$ python3 -q
>>> import numpy as np
>>> from numpy import linalg as LA
>>> np.set_printoptions(suppress=True, linewidth=200)
>>> def rnd(a):
...     return np.round(a, 4) + 0
... 
>>> E = np.loadtxt("arr.csv", delimiter=",")
>>> print(E)
[[  0.    0.2]
 [-34.    0. ]
 [ 42.    0.5]
 [  8.   -1. ]]
>>> U, s, VT = LA.svd(E)
>>> print(rnd(s))
[54.6265  1.1106]
>>> Y = U[:, :1] @ np.diag(s[:1]) @ VT[:1]
>>> print(rnd(np.abs(E - Y).max()))
1.0348
>>> print(rnd(Y))
[[  0.0009   0.    ]
 [-33.9994  -0.1482]
 [ 42.0014   0.1831]
 [  7.9955   0.0348]]
>>> Y = np.c_[E[:, :1] @ np.array([[0]]), np.array([-3, 2, 3, 2])]
>>> print(Y)
[[ 0. -3.]
 [ 0.  2.]
 [ 0.  3.]
 [ 0.  2.]]
>>> print(LA.matrix_rank(np.c_[E, Y]))
3
>>> print(rnd(LA.norm(LA.qr(E)[0].T @ Y, axis=0) ** 2 / ((Y ** 2).sum(axis=0) + 1e-12)))
[0.     0.1337]
>>> print(LA.matrix_rank(Y))
1
>>> r0, r1 = Y[0], Y[3]
>>> print(r0 @ r1)
-6.0
>>> p = (r0 @ r1) / (r0 @ r0) * r0
>>> print(rnd(LA.norm(r0 + r1) ** 2 + LA.norm(r0 - r1) ** 2))
26.0
>>> print((r1 - p) @ r0)
0.0
>>> print(np.outer(r0, r1))
[[ 0.  0.]
 [-0. -6.]]
>>> print(p)
[-0.  2.]
>>> Y = E / LA.norm(E, axis=1, keepdims=True)
>>> G = Y @ Y.T
>>> print((G - 2 * np.eye(4)).round(6).argmax(axis=1))
[2 0 3 2]
>>> print(np.argwhere(np.triu(np.abs(G) > 0.95, 1)))
[[1 2]
 [1 3]
 [2 3]]
>>> print((np.abs(G) > 0.9).astype(int))
[[1 0 0 0]
 [0 1 1 1]
 [0 1 1 1]
 [0 1 1 1]]
>>> Y = np.array([[2, 0, 4], [1, 1, 3], [0, 3, 5]])
>>> Z = np.array([[-2, -3], [4, 5]])
>>> data = np.block([[Y, np.array([[-1, 0], [-5, 3], [5, 0]])], [np.zeros((2, 3)), Z]])
>>> print(data)
[[ 2.  0.  4. -1.  0.]
 [ 1.  1.  3. -5.  3.]
 [ 0.  3.  5.  5.  0.]
 [ 0.  0.  0. -2. -3.]
 [ 0.  0.  0.  4.  5.]]
>>> Y = np.array([[2, 1, 2], [-2, 1, 1]])
>>> Z = np.kron(Y, data)
>>> print(rnd(LA.norm(Z, 2)), rnd(LA.norm(Y, 2) * LA.norm(data, 2)))
27.4918 27.4918
>>> m1 = np.load("x.npy")
>>> print(m1)
[[ -8.  -2.   0.   2.]
 [  0.  -6.  -4.   4.]
 [ -4.  -4. -10.   8.]
 [ -4.  -4.  -8.   6.]]
>>> O, R = LA.qr(m1)
>>> print(rnd(abs(R[0, 0])), rnd(LA.norm(m1[:, 0])))
9.798 9.798
>>> print(rnd(O))
[[-0.8165  0.2887  0.4901 -0.099 ]
 [ 0.     -0.866   0.4901 -0.099 ]
 [-0.4082 -0.2887 -0.6301 -0.5941]
 [-0.4082 -0.2887 -0.3501  0.7921]]
>>> print(rnd(O.T @ O))
[[1. 0. 0. 0.]
 [0. 1. 0. 0.]
 [0. 0. 1. 0.]
 [0. 0. 0. 1.]]
>>> print(rnd(np.trace(O @ O.T)))
4.0
>>> print(rnd(np.abs(np.diag(R))))
[9.798  6.9282 7.1414 0.5941]
>>> print(rnd(O @ R))
[[ -8.  -2.   0.   2.]
 [  0.  -6.  -4.   4.]
 [ -4.  -4. -10.   8.]
 [ -4.  -4.  -8.   6.]]
>>> K = np.load("w.npy")
>>> print(K)
[[ 1. -1.  0.]
 [-2.  2.  0.]
 [ 0.  0.  0.]]
>>> print(np.trace(K))
3.0
>>> print(rnd(np.sort(np.abs(LA.eigvals(K)))))
[0. 0. 3.]
>>> print(rnd(np.abs(LA.eigvals(K)).max()))
3.0
>>> print(rnd(LA.det(K)))
0.0
>>> print((K - K.T) / 2)
[[ 0.   0.5  0. ]
 [-0.5  0.   0. ]
 [ 0.   0.   0. ]]
>>> U, s, VT = LA.svd(K)
>>> print(rnd(s))
[3.1623 0.     0.    ]
>>> print(np.argmax(s[:-1] / (s[1:] + 1e-6)) + 1)
1
>>> Y = U[:, :1] @ np.diag(s[:1]) @ VT[:1]
>>> print(rnd(np.abs(K - Y).max()))
0.0
>>> print(LA.matrix_rank(Y))
1
>>> def softmax(z):
...     e = np.exp(z - z.max(axis=-1, keepdims=True))
...     return e / e.sum(axis=-1, keepdims=True)
... 
>>> print(rnd(softmax(K[2])))
[0.3333 0.3333 0.3333]
>>> print(rnd(softmax(K[2] + 4)))
[0.3333 0.3333 0.3333]
>>> print(rnd(softmax(10 * K[2])))
[0.3333 0.3333 0.3333]
>>> S = K @ K.T / np.sqrt(3)
>>> print(rnd(softmax(S + np.triu(np.full(S.shape, -np.inf), 1))))
[[1.     0.     0.    ]
 [0.001  0.999  0.    ]
 [0.3333 0.3333 0.3333]]
>>> print(rnd(softmax(S)[2] @ K))
[-0.3333  0.3333  0.    ]
>>> print(rnd(softmax(S)))
[[0.7427 0.0232 0.2341]
 [0.001  0.9893 0.0098]
 [0.3333 0.3333 0.3333]]
>>> print(rnd(K @ LA.pinv(K) @ K))
[[ 1. -1.  0.]
 [-2.  2.  0.]
 [ 0.  0.  0.]]
>>> print(np.allclose(K[:-1].T @ LA.lstsq(K[:-1].T, K[-1])[0], K[-1]))
True
>>> print(LA.lstsq(K[:-1].T, K[-1])[2])
1
>>> print(np.abs(np.diag(LA.qr(K)[1])) > 1e-9)
[ True False False]
>>> M = 5 * np.eye(3) + np.eye(3, k=1)
>>> print(M)
[[5. 1. 0.]
 [0. 5. 1.]
 [0. 0. 5.]]
>>> print(rnd(np.abs(LA.eigvals(M)).max()))
5.0
>>> print(rnd(np.sort(np.abs(LA.eigvals(M)))))
[5. 5. 5.]
>>> print(np.trace(M))
15.0
>>> print((M + M.T) / 2)
[[5.  0.5 0. ]
 [0.5 5.  0.5]
 [0.  0.5 5. ]]
>>> print(np.allclose(M @ M.T, M.T @ M))
False
>>> print(rnd(LA.det(M)))
125.0
>>> hat = np.triu(np.array([[0, 1, 1], [2, 2, 2], [0, 1, 1]]), 1) + np.eye(3)
>>> Y = hat @ M @ LA.inv(hat)
>>> print(LA.matrix_rank(Y))
3
>>> print(rnd(LA.det(Y)))
125.0
>>> hat = np.triu(np.array([[-3, 1, -3], [-3, 1, 3], [1, 1, 0]]), 1) + np.eye(3)
>>> Y = hat @ K @ LA.inv(hat)
>>> print(np.poly(Y))
[ 1. -3.  0.  0.]
>>> print(rnd(LA.det(Y)))
0.0
>>> Y = M / LA.norm(M, axis=1, keepdims=True)
>>> G = Y @ Y.T
>>> print((np.abs(G) > 0.9).astype(int))
[[1 0 0]
 [0 1 0]
 [0 0 1]]
>>> print(rnd(LA.norm(Y, axis=1)))
[1. 1. 1.]
>>> print(np.argwhere(np.triu(np.abs(G) > 0.95, 1)))
[]
>>> print(rnd(G[1]))
[0.1923 1.     0.1961]
>>> Y = LA.inv(M)
>>> print(rnd(LA.slogdet(M)[0]))
1.0
>>> print(rnd(LA.det(M) * Y))
[[25. -5.  1.]
 [ 0. 25. -5.]
 [ 0.  0. 25.]]
>>> print(np.allclose(Y, M.T))
False
>>> print(rnd(LA.det(M) * LA.det(Y)))
1.0
>>> print(rnd(M @ Y))
[[1. 0. 0.]
 [0. 1. 0.]
 [0. 0. 1.]]
>>> arr = np.load("block4.npy")
>>> print(arr)
[[ 5.  0.]
 [ 0. -2.]]
>>> O, vecs = LA.qr(arr[:, :1])[0], LA.qr(arr[:, 1:])[0]
>>> s = LA.svd(O.T @ vecs, compute_uv=False)
>>> print(rnd(LA.norm(O @ O.T - vecs @ vecs.T, 2)))
1.0
>>> print(s)
[0.]
>>> print((s > 0.9).sum())
0
>>> hat = np.triu(np.array([[3, 3], [1, 0]]), 1) + np.eye(2)
>>> Y = hat @ arr @ LA.inv(hat)
>>> print(np.trace(Y), np.trace(arr))
3.0 3.0
>>> print(Y)
[[  5. -21.]
 [  0.  -2.]]
>>> print(np.poly(Y))
[  1.  -3. -10.]
>>> print(rnd(LA.det(Y)))
-10.0
>>> print(hat @ arr - arr @ hat)
[[  0. -21.]
 [  0.   0.]]
>>> evals, vecs = LA.eig(arr)
>>> print(rnd(np.sort(LA.eigvals(arr @ arr))))
[ 4. 25.]
>>> print(np.prod(evals))
-10.0
>>> Y = np.array([[3, -2], [-2, 2]])
>>> Z = np.kron(Y, E)
>>> print(rnd(LA.norm(Z, 2)), rnd(LA.norm(Y, 2) * LA.norm(E, 2)))
249.1818 249.1818
>>> print(Z.shape)
(8, 4)
>>> U, s = LA.svd(arr)
Traceback (most recent call last):
  File "<python-input-118>", line 1, in <module>
    U, s = LA.svd(arr)
    ^^^^
ValueError: too many values to unpack (expected 2)
>>> U, s, VT = LA.svd(arr, full_matrices=False)
>>> print(s / s[0])
[1.  0.4]
>>> print(np.allclose(U * s @ VT, arr))
True
>>> print((s > 1e-8).sum())
2
>>> print(np.abs(U[:, 0]).round(6).argmax())
0
>>> print(VT @ VT.T)
[[1. 0.]
 [0. 1.]]
>>> print(s)
[5. 2.]
>>> print(U.shape, s.shape, VT.shape)
(2, 2) (2,) (2, 2)
>>> print(U.T @ U)
[[1. 0.]
 [0. 1.]]
>>> r0 = np.array([3, 0, 2, 1, 0])
>>> mat = r0[np.abs(np.subtract.outer(np.arange(5), np.arange(5)))]
>>> print(mat)
[[3 0 2 1 0]
 [0 3 0 2 1]
 [2 0 3 0 2]
 [1 2 0 3 0]
 [0 1 2 0 3]]
>>> Y = np.array([[0, 2], [0, 1], [2, 1], [1, 2], [2, 2]])
>>> print(LA.matrix_rank(np.vstack([mat, Y.T])))
5
>>> print(np.vstack([mat, Y.T]).shape)
(7, 5)
>>> print(np.einsum("ij->j", mat))
[6 6 7 6 6]
>>> print(LA.matrix_rank(mat @ Y))
2
>>> print(np.einsum("ik,kj->ij", mat, Y))
[[ 5 10]
 [ 4  9]
 [10 11]
 [ 3 10]
 [10  9]]
